In [1]: import numpy as np

In [2]: np.set_printoptions(suppress=True, linewidth=120)

In [3]: C = np.sign(np.array([[2, 1, 1, -2], [-3, -3, 1, -3], [-3, 2, -3, 1], [3, -2, 1, -3]]))

In [4]: B = (np.tril(C, -1) + np.eye(4)) @ (np.triu(C, 1) + np.eye(4))

In [5]: vals = np.array([1, 0, 2, 0])

In [6]: m1 = np.rint(B * vals @ np.linalg.inv(B)) + 0

In [7]: m1
Out[7]: 
array([[ 0., -7.,  4., -2.],
       [ 0.,  1.,  0.,  0.],
       [ 0., -5.,  4., -2.],
       [ 0., -7.,  4., -2.]])

In [8]: proj = np.triu(np.array([[0, 2, 0, 2], [0, 0, 2, 0], [2, 0, 0, 1], [3, 3, 0, 3]]), 1) + np.eye(4)

In [9]: B = proj @ m1 @ np.linalg.inv(proj)

In [10]: round(np.linalg.det(B), 2)
Out[10]: np.float64(0.0)

In [11]: np.round(np.poly(B), 2) + 0
Out[11]: array([ 1., -3.,  2.,  0.,  0.])

In [12]: B
Out[12]: 
array([[  0., -19.,  50., -56.],
       [  0.,  -9.,  26., -30.],
       [  0., -12.,  32., -36.],
       [  0.,  -7.,  18., -20.]])

In [13]: np.argsort(-np.linalg.norm(m1, axis=0).round(6), kind="stable")[:3]
Out[13]: array([1, 2, 3])

In [14]: [round(float(x), 2) for x in np.linalg.svd(m1, compute_uv=False)[:3]]
Out[14]: [13.52, 1.1, 0.0]

In [15]: f = np.array([-1, -1])

In [16]: np.convolve(m1[3], f)
Out[16]: array([ 0.,  7.,  3., -2.,  2.])

In [17]: np.polyval(f, m1[3])
Out[17]: array([-1.,  6., -5.,  1.])

In [18]: np.correlate(m1[3], m1[2], "full")
Out[18]: array([  0.,  14., -36.,  55., -28.,  10.,   0.])

In [19]: t3 = np.stack([m1, -1 * m1, m1[::-1]])

In [20]: np.round(np.linalg.det(t3), 2)
Out[20]: array([0., 0., 0.])

In [21]: (t3 @ m1.T).shape
Out[21]: (3, 4, 4)

In [22]: np.linalg.matrix_rank(t3)
Out[22]: array([2, 2, 2])

In [23]: t3.sum(axis=0)
Out[23]: 
array([[ 0., -7.,  4., -2.],
       [ 0., -5.,  4., -2.],
       [ 0.,  1.,  0.,  0.],
       [ 0., -7.,  4., -2.]])

In [24]: arr = np.load("m.npy")

In [25]: arr
Out[25]: 
array([[-2, -2],
       [-2, -4]])

In [26]: O, evecs = np.linalg.qr(arr[:, :1])[0], np.linalg.qr(arr[:, 1:])[0]

In [27]: s = np.linalg.svd(O.T @ evecs, compute_uv=False)

In [28]: (s > 0.9).sum()
Out[28]: np.int64(1)

In [29]: round(float(np.linalg.norm(O @ O.T - evecs @ evecs.T, 2)), 2)
Out[29]: 0.32

In [30]: s.round(2)
Out[30]: array([0.95])

In [31]: vals, evecs = np.linalg.eigh(arr)

In [32]: x0 = np.array([3, 0])

In [33]: np.round(evecs * np.abs(vals) @ evecs.T, 2)
Out[33]: 
array([[2., 2.],
       [2., 4.]])

In [34]: x0 @ arr @ x0
Out[34]: np.int64(-18)

In [35]: np.abs(arr).sum(axis=1).max(), round(float(np.abs(vals).max()), 2)
Out[35]: (np.int64(6), 5.24)

In [36]: x0 @ arr @ x0 / (x0 @ x0), round(float(vals[0]), 2), np.round(vals[-1], 2)
Out[36]: (np.float64(-2.0), -5.24, np.float64(-0.76))

In [37]: F = np.loadtxt("mat.csv", delimiter=",")

In [38]: F
Out[38]: 
array([[ 0.,  0.,  0.,  0.,  2.,  0.,  0.,  0.],
       [ 0.,  1.,  0.,  0.,  0.,  0.,  0.,  0.],
       [ 0.,  0.,  0.,  0.,  0., -1.,  0.,  0.],
       [ 0.,  0.,  0.,  0.,  0.,  0.,  1.,  0.],
       [ 0.,  0.,  1.,  0.,  0.,  0.,  0.,  0.],
       [ 0.,  0.,  0., -1.,  0.,  0.,  0.,  0.],
       [ 1.,  0.,  0.,  0.,  0.,  0.,  0.,  0.],
       [ 0.,  0.,  0.,  0.,  0.,  0.,  0.,  2.]])

In [39]: f = np.array([0, -2, -5, -5, 0, 5, 0, 5])

In [40]: B = F + np.outer(f, np.eye(8)[7])

In [41]: np.linalg.matrix_rank(np.linalg.inv(B) - np.linalg.inv(F), tol=1e-8)
Out[41]: np.int64(1)

In [42]: B
Out[42]: 
array([[ 0.,  0.,  0.,  0.,  2.,  0.,  0.,  0.],
       [ 0.,  1.,  0.,  0.,  0.,  0.,  0., -2.],
       [ 0.,  0.,  0.,  0.,  0., -1.,  0., -5.],
       [ 0.,  0.,  0.,  0.,  0.,  0.,  1., -5.],
       [ 0.,  0.,  1.,  0.,  0.,  0.,  0.,  0.],
       [ 0.,  0.,  0., -1.,  0.,  0.,  0.,  5.],
       [ 1.,  0.,  0.,  0.,  0.,  0.,  0.,  0.],
       [ 0.,  0.,  0.,  0.,  0.,  0.,  0.,  7.]])

In [43]: O, Rm = np.linalg.qr(F)

In [44]: np.allclose(Rm.T @ Rm, F.T @ F)
Out[44]: True

In [45]: Rm
Out[45]: 
array([[-1.,  0.,  0.,  0.,  0.,  0.,  0.,  0.],
       [ 0.,  1.,  0.,  0.,  0.,  0.,  0.,  0.],
       [ 0.,  0., -1.,  0.,  0.,  0.,  0.,  0.],
       [ 0.,  0.,  0., -1.,  0.,  0.,  0.,  0.],
       [ 0.,  0.,  0.,  0., -2.,  0.,  0.,  0.],
       [ 0.,  0.,  0.,  0.,  0., -1.,  0.,  0.],
       [ 0.,  0.,  0.,  0.,  0.,  0., -1.,  0.],
       [ 0.,  0.,  0.,  0.,  0.,  0.,  0.,  2.]])

In [46]: abs(Rm[0, 0]), round(float(np.linalg.norm(F[:, 0])), 2)
Out[46]: (np.float64(1.0), 1.0)

In [47]: np.trace(O @ O.T)
Out[47]: np.float64(8.0)

In [48]: O.T @ O
Out[48]: 
array([[1., 0., 0., 0., 0., 0., 0., 0.],
       [0., 1., 0., 0., 0., 0., 0., 0.],
       [0., 0., 1., 0., 0., 0., 0., 0.],
       [0., 0., 0., 1., 0., 0., 0., 0.],
       [0., 0., 0., 0., 1., 0., 0., 0.],
       [0., 0., 0., 0., 0., 1., 0., 0.],
       [0., 0., 0., 0., 0., 0., 1., 0.],
       [0., 0., 0., 0., 0., 0., 0., 1.]])

In [49]: f = np.array([1, -2, -2, 0, -1, -2, 2, -2])

In [50]: B = Rm + np.outer(f, np.eye(8)[2])

In [51]: np.linalg.matrix_rank(np.linalg.inv(B) - np.linalg.inv(Rm), tol=1e-8)
Out[51]: np.int64(1)

In [52]: np.linalg.matrix_rank(B - Rm)
Out[52]: np.int64(1)

In [53]: B
Out[53]: 
array([[-1.,  0.,  1.,  0.,  0.,  0.,  0.,  0.],
       [ 0.,  1., -2.,  0.,  0.,  0.,  0.,  0.],
       [ 0.,  0., -3.,  0.,  0.,  0.,  0.,  0.],
       [ 0.,  0.,  0., -1.,  0.,  0.,  0.,  0.],
       [ 0.,  0., -1.,  0., -2.,  0.,  0.,  0.],
       [ 0.,  0., -2.,  0.,  0., -1.,  0.,  0.],
       [ 0.,  0.,  2.,  0.,  0.,  0., -1.,  0.],
       [ 0.,  0., -2.,  0.,  0.,  0.,  0.,  2.]])

In [54]: vals, evecs = np.linalg.eig(arr)

In [55]: np.round(np.sort(np.linalg.eigvals(np.linalg.inv(arr))), 2)
Out[55]: array([-1.31, -0.19])

In [56]: np.round(np.sort(np.linalg.eigvals(arr @ arr)), 2)
Out[56]: array([ 0.58, 27.42])

In [57]: np.round(arr @ evecs[:, 0] - vals[0] * evecs[:, 0], 2) + 0
Out[57]: array([0., 0.])

In [58]: F[:, 1] @ F[:, 2]
Out[58]: np.float64(0.0)

In [59]: np.round(np.linalg.svd(F, compute_uv=False), 2)
Out[59]: array([2., 2., 1., 1., 1., 1., 1., 1.])

In [60]: np.round(np.linalg.norm(F, axis=0), 2)
Out[60]: array([1., 1., 1., 1., 2., 1., 1., 2.])

In [61]: feats = np.array([[-0.87, -0.95, -1.21, 0.9],
    ...:     [1.52, -1.3, 0.01, 1.19],
    ...:     [1.17, -0.28, -1.22, 1.03],
    ...:     [-0.41, -0.87, -0.66, -1.4]])

In [62]: O, Rm = np.linalg.qr(feats)

In [63]: np.trace(O @ O.T)
Out[63]: np.float64(4.0)

In [64]: np.allclose(Rm.T @ Rm, feats.T @ feats)
Out[64]: True

In [65]: np.round(O.T @ O, 2) + 0
Out[65]: 
array([[1., 0., 0., 0.],
       [0., 1., 0., 0.],
       [0., 0., 1., 0.],
       [0., 0., 0., 1.]])

In [66]: Rm.round(2)
Out[66]: 
array([[ 2.15, -0.52, -0.04,  1.31],
       [ 0.  ,  1.78,  1.14, -0.44],
       [ 0.  ,  0.  ,  1.44, -0.59],
       [ 0.  ,  0.  ,  0.  , -1.73]])

In [67]: round(float(abs(Rm[0, 0])), 2), np.round(np.linalg.norm(feats[:, 0]), 2)
Out[67]: (2.15, np.float64(2.15))

In [68]: O.shape, Rm.shape
Out[68]: ((4, 4), (4, 4))

In [69]: np.round(np.linalg.norm(Rm), 2)
Out[69]: np.float64(4.08)

In [70]: np.round(Rm - Rm[0], 2)
Out[70]: 
array([[ 0.  ,  0.  ,  0.  ,  0.  ],
       [-2.15,  2.3 ,  1.18, -1.75],
       [-2.15,  0.52,  1.48, -1.89],
       [-2.15,  0.52,  0.04, -3.04]])

In [71]: np.round(Rm.sum(axis=0), 2)
Out[71]: array([ 2.15,  1.25,  2.54, -1.46])

In [72]: np.linalg.rank(Rm)
AttributeError: module 'numpy.linalg' has no attribute 'rank'


In [73]: Rm[:, 4]
IndexError: index 4 is out of bounds for axis 1 with size 4


In [74]: np.round(np.linalg.svd(Rm, compute_uv=False), 2)
Out[74]: array([3.01, 2.11, 1.47, 1.02])

In [75]: np.unravel_index(np.abs(Rm).argmax(), Rm.shape)
Out[75]: (np.int64(0), np.int64(0))

In [76]: data = np.loadtxt("x.csv", delimiter=",")

In [77]: data.round(2)
Out[77]: 
array([[-0.15,  0.12, -0.98],
       [-0.62, -0.79,  0.  ],
       [-0.77,  0.61,  0.2 ]])

In [78]: # columns are unit length and at right angles

In [79]: rng = np.random.default_rng(733)

In [80]: idx = rng.permutation(3)

In [81]: idx
Out[81]: array([0, 1, 2])

In [82]: B = data[idx][:, idx]

In [83]: round(float(np.trace(B)), 2)
Out[83]: -0.74

In [84]: f = np.array([2, 0])

In [85]: np.round(np.convolve(data[0], f), 2)
Out[85]: array([-0.31,  0.24, -1.96,  0.  ])

In [86]: np.round(np.cross(data[0, :3], data[2, :3]), 2) + 0
Out[86]: array([0.62, 0.79, 0.  ])

In [87]: np.round(np.polyval(f, data[0]), 2)
Out[87]: array([-0.31,  0.24, -1.96])

In [88]: C2 = data.T @ data

In [89]: np.allclose(C2, C2.T)
Out[89]: True

In [90]: np.trace(C2), np.round((data ** 2).sum(), 2)
Out[90]: (np.float64(3.0), np.float64(3.0))

In [91]: np.round(np.linalg.eigvalsh(C2)[::-1], 2)
Out[91]: array([1., 1., 1.])

In [92]: np.round((data - data.T) / 2, 2)
Out[92]: 
array([[ 0.  ,  0.37, -0.1 ],
       [-0.37,  0.  , -0.3 ],
       [ 0.1 ,  0.3 ,  0.  ]])

In [93]: np.allclose(data, data.T)
Out[93]: False

In [94]: data.inv()
AttributeError: 'numpy.ndarray' object has no attribute 'inv'


In [95]: np.round(data @ data, 2)
Out[95]: 
array([[ 0.71, -0.71, -0.04],
       [ 0.58,  0.54,  0.61],
       [-0.41, -0.45,  0.79]])

In [96]: assert data == data.T
ValueError: The truth value of an array with more than one element is ambiguous. Use a.any() or a.all()


In [97]: K = np.load("run16.npy")

In [98]: K
Out[98]: 
array([[ 6, -2,  0],
       [ 4, 17, -2],
       [-9,  5,  1]])

In [99]: np.einsum("ii->", K)
Out[99]: np.int64(24)

In [100]: round(float(np.linalg.eigvals(K).sum().real), 2)
Out[100]: 24.0

In [101]: np.round(np.linalg.eigvals(K), 2)
Out[101]: array([ 1.15,  7.71, 15.14])

In [102]: B = np.linalg.inv(K)

In [103]: round(float(np.linalg.slogdet(K)[0]), 2)
Out[103]: 1.0

In [104]: round(float(np.linalg.det(K) * np.linalg.det(B)), 2)
Out[104]: 1.0

In [105]: np.round(np.linalg.det(K) * B, 2)
Out[105]: 
array([[ 27.,   2.,   4.],
       [ 14.,   6.,  12.],
       [173., -12., 110.]])

In [106]: np.round(np.linalg.inv(B), 2) + 0
Out[106]: 
array([[ 6., -2.,  0.],
       [ 4., 17., -2.],
       [-9.,  5.,  1.]])

In [107]: np.linalg.cond(K) > 100
Out[107]: np.False_

In [108]: round(np.log10(np.linalg.cond(K)))
Out[108]: 1

In [109]: np.round(np.abs(np.linalg.svd(K)[2][-1]), 2)
Out[109]: array([0.12, 0.09, 0.99])

In [110]: C2 = K.T @ K

In [111]: np.diag(C2)
Out[111]: array([133, 318,   5])

In [112]: (K @ K.T).shape
Out[112]: (3, 3)

In [113]: C2
Out[113]: 
array([[133,  11, -17],
       [ 11, 318, -29],
       [-17, -29,   5]])

In [114]: np.round(np.linalg.svd(K, compute_uv=False) ** 2, 2)
Out[114]: array([321.5 , 134.09,   0.42])

In [115]: vals, evecs = np.linalg.eig(C2)

In [116]: np.round(np.sort(np.linalg.eigvals(C2 @ C2)), 2)
Out[116]: array([     0.17,  17978.95, 103360.88])

In [117]: np.round(np.sort(np.linalg.eigvals(C2.T)), 2)
Out[117]: array([  0.42, 134.09, 321.5 ])

In [118]: np.round(C2 @ evecs[:, 0] - vals[0] * evecs[:, 0], 2) + 0
Out[118]: array([0., 0., 0.])

In [119]: vals.round(2)
Out[119]: array([  0.42, 134.09, 321.5 ])

In [120]: mat = np.load("a.npy")

In [121]: mat
Out[121]: 
array([[-0.3, -1.4,  1.3, -0.4, -0.2],
       [ 1.1,  1.8,  0. , -0.1,  0.3],
       [ 0.5, -0.1,  0.4, -1.9,  0.6],
       [-0.7,  0.2, -0.4,  0.1,  0.8],
       [ 0.1, -0.2,  1.9, -2.2, -0.5]])

In [122]: def softmax(z):
     ...:     e = np.exp(z - z.max(axis=-1, keepdims=True))
     ...:     return e / e.sum(axis=-1, keepdims=True)
     ...: 

In [123]: np.round(softmax(mat).sum(axis=1), 2)
Out[123]: array([1., 1., 1., 1., 1.])

In [124]: S = mat @ mat.T / np.sqrt(5)

In [125]: softmax(S).round(6).argmax(axis=1)
Out[125]: array([0, 1, 4, 3, 4])

In [126]: x0 = np.array([1, 0, 0, -1, -3])

In [127]: np.round(mat * x0, 2)
Out[127]: 
array([[-0.3, -0. ,  0. ,  0.4,  0.6],
       [ 1.1,  0. ,  0. ,  0.1, -0.9],
       [ 0.5, -0. ,  0. ,  1.9, -1.8],
       [-0.7,  0. , -0. , -0.1, -2.4],
       [ 0.1, -0. ,  0. ,  2.2,  1.5]])

In [128]: ang = np.radians(120)

In [129]: Rm = np.eye(5)

In [130]: Rm[4, 4] = Rm[0, 0] = np.cos(ang)

In [131]: Rm[4, 0], Rm[0, 4] = -np.sin(ang), np.sin(ang)

In [132]: Rm.round(2)
Out[132]: 
array([[-0.5 ,  0.  ,  0.  ,  0.  ,  0.87],
       [ 0.  ,  1.  ,  0.  ,  0.  ,  0.  ],
       [ 0.  ,  0.  ,  1.  ,  0.  ,  0.  ],
       [ 0.  ,  0.  ,  0.  ,  1.  ,  0.  ],
       [-0.87,  0.  ,  0.  ,  0.  , -0.5 ]])

In [133]: B = mat @ Rm.T

In [134]: np.round(np.linalg.svd(mat, compute_uv=False), 2), np.round(np.linalg.svd(B, compute_uv=False), 2)
Out[134]: (array([3.68, 2.57, 1.37, 0.76, 0.58]), array([3.68, 2.57, 1.37, 0.76, 0.58]))

In [135]: round(np.linalg.det(Rm), 2), np.trace(Rm)
Out[135]: (np.float64(1.0), np.float64(2.0))

In [136]: np.allclose(np.linalg.norm(mat, axis=1), np.linalg.norm(B, axis=1))
Out[136]: True

In [137]: O = Rm.astype(float).copy()

In [138]: for j in range(5):
     ...:     O[:, j] -= O[:, :j] @ (O[:, :j].T @ O[:, j])
     ...:     O[:, j] /= np.linalg.norm(O[:, j])
     ...: 

In [139]: np.round(O.T @ O, 2) + 0
Out[139]: 
array([[1., 0., 0., 0., 0.],
       [0., 1., 0., 0., 0.],
       [0., 0., 1., 0., 0.],
       [0., 0., 0., 1., 0.],
       [0., 0., 0., 0., 1.]])

In [140]: np.round(O.T @ Rm, 2) + 0
Out[140]: 
array([[1., 0., 0., 0., 0.],
       [0., 1., 0., 0., 0.],
       [0., 0., 1., 0., 0.],
       [0., 0., 0., 1., 0.],
       [0., 0., 0., 0., 1.]])
